% ipython --no-banner

In [1]: import numpy as np

In [2]: np.set_printoptions(suppress=True, linewidth=140)

In [3]: def rd(a):
   ...:     return np.round(a, 1) + 0
   ...: 

In [4]: M = np.load("data.npy")

In [5]: M
Out[5]: 
array([[-28.5,  38.7,  23.9,  -9.7],
       [-31.8,  40.6,  24.1,  -8.9],
       [-29.3,  40.6,  26.3,  -8.7],
       [-30.2,  39.6,  24.3, -10.2],
       [-30.1,  39.1,  26.5,  -9.7],
       [-30.3,  40.5,  24.5, -10.2],
       [-30. ,  42.1,  23.8, -11.4],
       [-31.4,  40.7,  25.6,  -9.1],
       [-29.9,  41. ,  26.6,  -9.3],
       [-29.7,  40.3,  25.6,  -9.4],
       [-27.9,  40.7,  26.7,  -9.6],
       [-31.1,  40. ,  24.7, -12. ],
       [-29.6,  40. ,  24.1,  -9.4],
       [-29.2,  37.4,  25.4, -10.1],
       [-29.9,  41.2,  24.7, -10.8],
       [-30.8,  40.6,  25.8,  -8.5],
       [-29.7,  39.9,  23.2, -11. ],
       [-30.7,  39.5,  25.7, -10.3],
       [-28.7,  41.2,  26. ,  -8.6],
       [-30.4,  39.6,  25.7, -12.3],
       [-29.2,  40.4,  26.5,  -8.9],
       [-29. ,  41.5,  25.1, -10.9],
       [-29.7,  39.9,  25.9,  -9.8],
       [-29.3,  38.6,  24.4, -10.2],
       [-28.7,  40.6,  26.5, -11.8]])

In [6]: M @ M
ValueError: matmul: Input operand 1 has a mismatch in its core dimension 0, with gufunc signature (n?,k),(k,m?)->(n?,m?) (size 25 is different from 4)


In [7]: G = M.T @ M

In [8]: rd(G)
Out[8]: 
array([[ 22227.6, -29933.7, -18818.7,   7475.6],
       [-29933.7,  40369.3,  25375. , -10074.1],
       [-18818.7,  25375. ,  15982. ,  -6328.6],
       [  7475.6, -10074.1,  -6328.6,   2543.9]])

In [9]: rd(np.linalg.svd(M, compute_uv=False) ** 2)
Out[9]: array([81046.9,    35.5,    22.6,    17.7])

In [10]: rd(np.linalg.eigvalsh(G)[::-1])
Out[10]: array([81046.9,    35.5,    22.6,    17.7])

In [11]: (M @ M.T).shape
Out[11]: (25, 25)

In [12]: np.linalg.matrix_rank(G)
Out[12]: np.int64(4)

In [13]: rd(np.diag(G))
Out[13]: array([22227.6, 40369.3, 15982. ,  2543.9])

In [14]: arr = np.load("test4.npy")

In [15]: arr
Out[15]: 
array([[-6,  0,  4,  0],
       [-3,  0,  2,  0],
       [ 8,  0,  6,  0],
       [ 4,  0,  3,  0]])

In [16]: # column 3 repeats column 1

In [17]: P = np.triu(np.array([[0, 3, -1, -1], [-2, 1, -3, 3], [-2, 2, 0, -3], [3, -1, -1, -1]]), 1) + np.eye(4)

In [18]: out = P @ arr @ np.linalg.inv(P)

In [19]: np.linalg.matrix_rank(out)
Out[19]: np.int64(2)

In [20]: rd(np.linalg.det(out))
Out[20]: np.float64(0.0)

In [21]: np.trace(out), np.trace(arr)
Out[21]: (np.float64(0.0), np.int64(0))

In [22]: rd(np.poly(out))
Out[22]: array([  1.,   0., -68.,   0.,   0.])
